% ipython --no-banner

In [1]: import numpy as np

In [2]: np.set_printoptions(suppress=True, linewidth=160)

In [3]: data = np.load("case10.npy")

In [4]: data
Out[4]: 
array([[ 2.5,  0.5,  1.6],
       [-1.2,  1.4,  1.1],
       [ 0. , -1.1,  1.1]])

In [5]: blk = np.stack([data, 3 * data, data[::-1]])

In [6]: np.linalg.matrix_rank(blk)
Out[6]: array([3, 3, 3])

In [7]: (blk @ data.T).shape
Out[7]: (3, 3, 3)

In [8]: np.round(np.linalg.det(blk), 1)
Out[8]: array([  9.6, 260.5,  -9.6])

In [9]: np.round(np.einsum("bij,cij->bc", blk, blk), 1)
Out[9]: 
array([[ 16.1,  48.3,   7. ],
       [ 48.3, 144.8,  21.1],
       [  7. ,  21.1,  16.1]])

In [10]: np.round(blk.sum(axis=0), 1)
Out[10]: 
array([[10. ,  0.9,  7.5],
       [-6. ,  7. ,  5.5],
       [ 2.5, -3.9,  6. ]])

In [11]: f = np.array([1, 2, 0])

In [12]: out = data + np.outer(f, np.eye(3)[0])

In [13]: print(round(np.linalg.det(out) / np.linalg.det(data), 1), round(1 + np.linalg.solve(data, f)[0], 1))
0.8 0.8

In [14]: out
Out[14]: 
array([[ 3.5,  0.5,  1.6],
       [ 0.8,  1.4,  1.1],
       [ 0. , -1.1,  1.1]])

In [15]: np.linalg.matrix_rank(out - data)
Out[15]: np.int64(1)

In [16]: print(np.linalg.matrix_rank(np.linalg.inv(out) - np.linalg.inv(data), tol=1e-8))
1

In [17]: F = np.load("m.npy")

In [18]: F
Out[18]: 
array([[ 2., -1.,  0.],
       [ 0.,  0.,  1.],
       [ 0.,  0.,  0.]])

In [19]: U, sig, Vh = np.linalg.svd(F)

In [20]: V = Vh[:(sig > 1e-8).sum()]

In [21]: rng = np.random.default_rng(1585)

In [22]: x = F[1] + -1 * F[0] + rng.integers(2) * np.eye(3)[0]

In [23]: x
Out[23]: array([-2.,  1.,  1.])

In [24]: round(np.linalg.norm(x - V.T @ V @ x), 1)
Out[24]: np.float64(0.0)

In [25]: np.round(np.diag(V.T @ V), 1)
Out[25]: array([0.8, 0.2, 1. ])

In [26]: np.allclose(V.T @ V @ x, x)
Out[26]: True

In [27]: U, sig, Vh = np.linalg.svd(F)

In [28]: np.argmax(sig[:-1] / (sig[1:] + 1e-6)) + 1
Out[28]: np.int64(2)

In [29]: out = U[:, :2] @ np.diag(sig[:2]) @ Vh[:2]

In [30]: round(np.linalg.norm(F - out) / np.linalg.norm(F), 1)
Out[30]: np.float64(0.0)

In [31]: out
Out[31]: 
array([[ 2., -1.,  0.],
       [ 0.,  0.,  1.],
       [ 0.,  0.,  0.]])

In [32]: print(np.linalg.matrix_rank(F, rtol=0.05))
2

In [33]: U, sig = np.linalg.svd(F)
Traceback (most recent call last):
  Cell In[33], line 1
    U, sig = np.linalg.svd(F)
ValueError: too many values to unpack (expected 2)


In [34]: U, sig, Vh = np.linalg.svd(F, full_matrices=False)

In [35]: print(sig.round(1))
[2.2 1.  0. ]

In [36]: np.round(np.abs(Vh[0]), 1)
Out[36]: array([0.9, 0.4, 0. ])

In [37]: np.abs(U[:, 0]).round(6).argmax()
Out[37]: np.int64(0)

In [38]: np.round(Vh @ Vh.T, 1) + 0
Out[38]: 
array([[1., 0., 0.],
       [0., 1., 0.],
       [0., 0., 1.]])

In [39]: (sig > 1e-8).sum()
Out[39]: np.int64(2)

In [40]: U.T @ U
Out[40]: 
array([[1., 0., 0.],
       [0., 1., 0.],
       [0., 0., 1.]])

In [41]: np.allclose(U * sig @ Vh, F)
Out[41]: True

In [42]: np.round(sig / sig[0], 1)
Out[42]: array([1. , 0.4, 0. ])

In [43]: np.argsort(-np.linalg.norm(F, axis=0).round(6), kind="stable")[:3]
Out[43]: array([0, 1, 2])

In [44]: print(round(float(np.linalg.norm(F, 2) / np.linalg.norm(F)), 1))
0.9

In [45]: print([round(float(x), 1) for x in np.linalg.svd(F, compute_uv=False)[:3]])
[2.2, 1.0, 0.0]

In [46]: np.linalg.matrix_rank(F, rtol=0.1)
Out[46]: np.int64(2)

In [47]: rk = np.linalg.matrix_rank(F)

In [48]: rk
Out[48]: np.int64(2)

In [49]: ns = np.linalg.svd(F)[2][rk:].T

In [50]: [int(np.linalg.matrix_rank(F[:, :j + 1])) for j in range(3)]
Out[50]: [1, 1, 2]

In [51]: ns.shape
Out[51]: (3, 1)

In [52]: np.linalg.matrix_rank(F.T @ F), np.linalg.matrix_rank(F @ F.T)
Out[52]: (np.int64(2), np.int64(2))

In [53]: print(F @ ns)
[[0.]
 [0.]
 [0.]]

In [54]: out = np.array([[0, 3], [3, -1]])

In [55]: Z = np.array([[3, 1, 3], [1, -2, 1], [-1, 1, -1]])

In [56]: A = np.kron(out, Z)

In [57]: A
Out[57]: 
array([[ 0,  0,  0,  9,  3,  9],
       [ 0,  0,  0,  3, -6,  3],
       [ 0,  0,  0, -3,  3, -3],
       [ 9,  3,  9, -3, -1, -3],
       [ 3, -6,  3, -1,  2, -1],
       [-3,  3, -3,  1, -1,  1]])

In [58]: U, sig, Vh = np.linalg.svd(A)

In [59]: V = Vh[:(sig > 1e-8).sum()]

In [60]: x = A[1] + 3 * A[4] + rng.integers(2) * np.eye(6)[4]

In [61]: x
Out[61]: array([  9., -18.,   9.,   0.,   1.,   0.])

In [62]: np.allclose(V.T @ V @ x, x)
Out[62]: True

In [63]: print(np.round(np.linalg.norm(x - V.T @ V @ x), 1))
0.0

In [64]: np.round(np.diag(V.T @ V), 1)
Out[64]: array([0.5, 1. , 0.5, 0.5, 1. , 0.5])

In [65]: K = np.load("test8.npy")

In [66]: K
Out[66]: 
array([[ -2,   5,   1],
       [ -5,   3,   1],
       [ -3,   3,   2],
       [ -1,   2,   6],
       [  2,   5,   2],
       [ -3,   7,   0],
       [ -7,  10,   0],
       [ -6,   9,   4],
       [ -2,  13,   8],
       [ -2,  13,   6],
       [  0,  10,   2],
       [  2,   5,   5],
       [ -2,   1,   6],
       [ -4,   5,   8],
       [ -8,   2,   4],
       [-12,   0,   0],
       [ -9,   1,  -5],
       [ -4,   4,   0],
       [ -2,   1,   5],
       [ -2,   6,   6],
       [ -2,   3,  10],
       [ -6,   5,  11]])

In [67]: out = np.c_[K[:, :1] @ np.array([[2]]), np.array([-1, -2, 2, 1, 0, 2, 2, 0, 1, -2, -3, 3, -3, 0, -3, -3, 0, -2, 1, 0, 0, 2])]

In [68]: out
Out[68]: 
array([[ -4,  -1],
       [-10,  -2],
       [ -6,   2],
       [ -2,   1],
       [  4,   0],
       [ -6,   2],
       [-14,   2],
       [-12,   0],
       [ -4,   1],
       [ -4,  -2],
       [  0,  -3],
       [  4,   3],
       [ -4,  -3],
       [ -8,   0],
       [-16,  -3],
       [-24,  -3],
       [-18,   0],
       [ -8,  -2],
       [ -4,   1],
       [ -4,   0],
       [ -4,   0],
       [-12,   2]])

In [69]: np.round(np.linalg.lstsq(K, out[:, 0])[0], 1) + 0
Out[69]: array([2., 0., 0.])

In [70]: np.round(np.linalg.norm(out - K @ np.linalg.lstsq(K, out)[0], axis=0), 1) + 0
Out[70]: array([0. , 8.4])

In [71]: print(np.linalg.matrix_rank(out))
2

In [72]: Ac = (K - K.mean(axis=0)) / K.std(axis=0)

In [73]: np.argwhere(np.abs(Ac) > 2)
Out[73]: 
array([[ 8,  1],
       [ 9,  1],
       [15,  0],
       [16,  2]])

In [74]: np.round(Ac.std(axis=0), 1)
Out[74]: array([1., 1., 1.])

In [75]: b = np.linalg.lstsq(np.delete(Ac, 1, axis=1), Ac[:, 1])[0]

In [76]: round(float(1 - np.var(Ac[:, 1] - np.delete(Ac, 1, axis=1) @ b)), 1)
Out[76]: 0.1

In [77]: b.round(1)
Out[77]: array([0.2, 0.1])
